$ python -q
>>> import numpy as np
>>> np.set_printoptions(precision=2, suppress=True, linewidth=160)
>>> data = np.loadtxt("data.csv", delimiter=",")
>>> data.round(2) + 0
array([[ -1.88,  -8.64,   8.76,  -1.65,   0.33,   7.25,   5.13,  -0.87],
       [ -2.06,  -5.7 ,   5.63,  -0.54,   1.44,   5.04,   4.79,  -1.06],
       [ -2.07,  -5.52,   5.44,  -0.48,   1.5 ,   4.91,   4.75,  -1.07],
       [ -2.08,  -5.09,   4.99,  -0.34,   1.62,   4.59,   4.64,  -1.08],
       [ -2.05,  -3.49,   3.35,   0.09,   1.94,   3.44,   4.1 ,  -1.07],
       [ -1.95,  -2.45,   2.31,   0.28,   2.  ,   2.7 ,   3.57,  -1.01],
       [ -0.17,  -0.01,   0.  ,   0.04,   0.17,   0.13,   0.17,  -0.07],
       [  0.38,  -0.03,   0.02,  -0.07,  -0.37,  -0.3 ,  -0.34,   0.14],
       [  0.75,  -0.09,   0.07,  -0.11,  -0.7 ,  -0.6 ,  -0.63,   0.27],
       [  1.11,  -0.18,   0.13,  -0.14,  -1.01,  -0.91,  -0.85,   0.39],
       [  1.21,  -0.21,   0.15,  -0.14,  -1.09,  -0.99,  -0.91,   0.42],
       [  1.64,  -0.35,   0.25,  -0.14,  -1.42,  -1.37,  -1.1 ,   0.54],
       [  2.88,  -0.84,   0.54,   0.03,  -2.19,  -2.59,  -1.37,   0.81],
       [  5.78,  -2.12,   1.01,   1.29,  -3.09,  -6.32,  -0.62,   1.09],
       [  7.26,  -2.72,   1.05,   2.36,  -3.1 ,  -8.7 ,   0.37,   1.05],
       [ 10.4 ,  -3.77,   0.55,   5.52,  -2.22, -14.77,   3.61,   0.66],
       [ 10.62,  -3.82,   0.49,   5.78,  -2.12, -15.23,   3.88,   0.61],
       [ 12.35,  -4.22,  -0.15,   8.04,  -1.1 , -19.2 ,   6.3 ,   0.2 ],
       [ 12.36,  -4.22,  -0.15,   8.05,  -1.1 , -19.22,   6.31,   0.2 ],
       [ 16.18,  -4.62,  -2.41,  14.12,   2.24, -29.31,  12.92,  -1.09],
       [ 17.56,  -4.61,  -3.5 ,  16.66,   3.8 , -33.4 ,  15.71,  -1.69],
       [ 17.86,  -4.6 ,  -3.76,  17.24,   4.17, -34.32,  16.35,  -1.82],
       [ 18.47,  -4.56,  -4.31,  18.44,   4.94, -36.22,  17.67,  -2.11],
       [ 19.89,  -4.4 ,  -5.68,  21.35,   6.84, -40.8 ,  20.88,  -2.83]])
>>> # looks like rank 3
>>> rk = np.linalg.matrix_rank(data)
>>> rk
np.int64(3)
>>> ns = np.linalg.svd(data)[2][rk:].T
>>> [int(np.linalg.matrix_rank(data[:i])) for i in range(1, len(data) + 1)]
[1, 2, 3, 3, 3, 3, 3, 3, 3, 3, 3, 3, 3, 3, 3, 3, 3, 3, 3, 3, 3, 3, 3, 3]
>>> [int(np.linalg.matrix_rank(np.delete(data, i, axis=0))) for i in range(24)]
[3, 3, 3, 3, 3, 3, 3, 3, 3, 3, 3, 3, 3, 3, 3, 3, 3, 3, 3, 3, 3, 3, 3, 3]
>>> dist = np.linalg.norm(data[:, None] - data[None], axis=-1)
>>> dist.mean(axis=1).argmax()
np.int64(23)
>>> np.unravel_index(dist.round(6).argmax(), dist.shape)
(np.int64(0), np.int64(23))
>>> dist.shape
(24, 24)
>>> np.allclose(data[:-1].T @ np.linalg.lstsq(data[:-1].T, data[-1])[0], data[-1])
True
>>> np.abs(np.diag(np.linalg.qr(data)[1])) > 1e-9
array([ True,  True,  True, False, False, False, False, False])
>>> np.unique(data.round(6), axis=0).shape
(24, 8)
>>> Ac = data - data.mean(axis=0)
>>> Uu, sigma, Vt = np.linalg.svd(Ac, full_matrices=False)
>>> np.linalg.matrix_rank(Ac)
np.int64(3)
>>> round(float((sigma ** 2).sum() ** 2 / (sigma ** 4).sum()), 2)
1.15
>>> np.abs(Uu[:, 0]).argmax()
np.int64(23)
>>> (np.sign(Uu[:, 0]) == np.sign(Uu[0, 0])).astype(int)
array([1, 1, 1, 1, 1, 1, 1, 1, 1, 1, 1, 1, 1, 1, 1, 0, 0, 0, 0, 0, 0, 0, 0, 0])
>>> np.round(sigma ** 2 / (sigma ** 2).sum(), 2) + 0
array([0.93, 0.05, 0.02, 0.  , 0.  , 0.  , 0.  , 0.  ])
>>> Vt[0] * np.sign(Vt[0, np.abs(Vt[0]).argmax()])
array([-0.39,  0.03,  0.14, -0.37, -0.08,  0.77, -0.3 ,  0.03])
>>> np.abs(Vt[0]).argmax()
np.int64(5)
